% python3 -q
>>> import numpy as np
>>> from numpy import linalg as LA
>>> np.set_printoptions(precision=1, suppress=True, linewidth=100, legacy="1.25")
>>> rd = lambda a: np.round(a, 1) + 0
>>> F = np.array([[0, 0, 0, 0], [0, 0, 1, 0], [0, 1, 0, 0], [0, 0, 0, 0]])
>>> # symmetric, so the eigenvalues are real
>>> F.T @ F
array([[0, 0, 0, 0],
       [0, 1, 0, 0],
       [0, 0, 1, 0],
       [0, 0, 0, 0]])
>>> F @ F.T
array([[0, 0, 0, 0],
       [0, 1, 0, 0],
       [0, 0, 1, 0],
       [0, 0, 0, 0]])
>>> rd(LA.svd(F, compute_uv=False))
array([1., 1., 0., 0.])
>>> F[:, 3] @ F[:, 2]
0
>>> M = np.loadtxt("x.csv", delimiter=",")
>>> M
array([[ 40.,  -4., -30.,  24., -16.,  32., -64., -16., -54.,  26.,  24.],
       [ -4.,   2.,  17.,  -8.,  12.,   0.,   0.,   8.,   9.,  -3.,  -4.],
       [-30.,  17., 145., -67., 103.,   4.,  -8.,  68.,  72., -23., -32.],
       [ 24.,  -8., -67.,  34., -46.,   8., -16., -32., -45.,  17.,  20.],
       [-16.,  12., 103., -46.,  74.,   8., -16.,  48.,  45., -13., -20.],
       [ 32.,   0.,   4.,   8.,   8.,  32., -64.,   0., -36.,  20.,  16.],
       [-64.,   0.,  -8., -16., -16., -64., 128.,   0.,  72., -40., -32.],
       [-16.,   8.,  68., -32.,  48.,   0.,   0.,  32.,  36., -12., -16.],
       [-54.,   9.,  72., -45.,  45., -36.,  72.,  36.,  81., -36., -36.],
       [ 26.,  -3., -23.,  17., -13.,  20., -40., -12., -36.,  17.,  16.],
       [ 24.,  -4., -32.,  20., -20.,  16., -32., -16., -36.,  16.,  16.]])
>>> # symmetric
>>> np.argsort(-LA.norm(M, axis=0).round(6), kind="stable")[:3]
array([2, 6, 8])
>>> LA.matrix_rank(M, rtol=0.1)
2
>>> [round(float(x), 1) for x in LA.svd(M, compute_uv=False)[:3]]
[373.9, 227.1, 0.0]
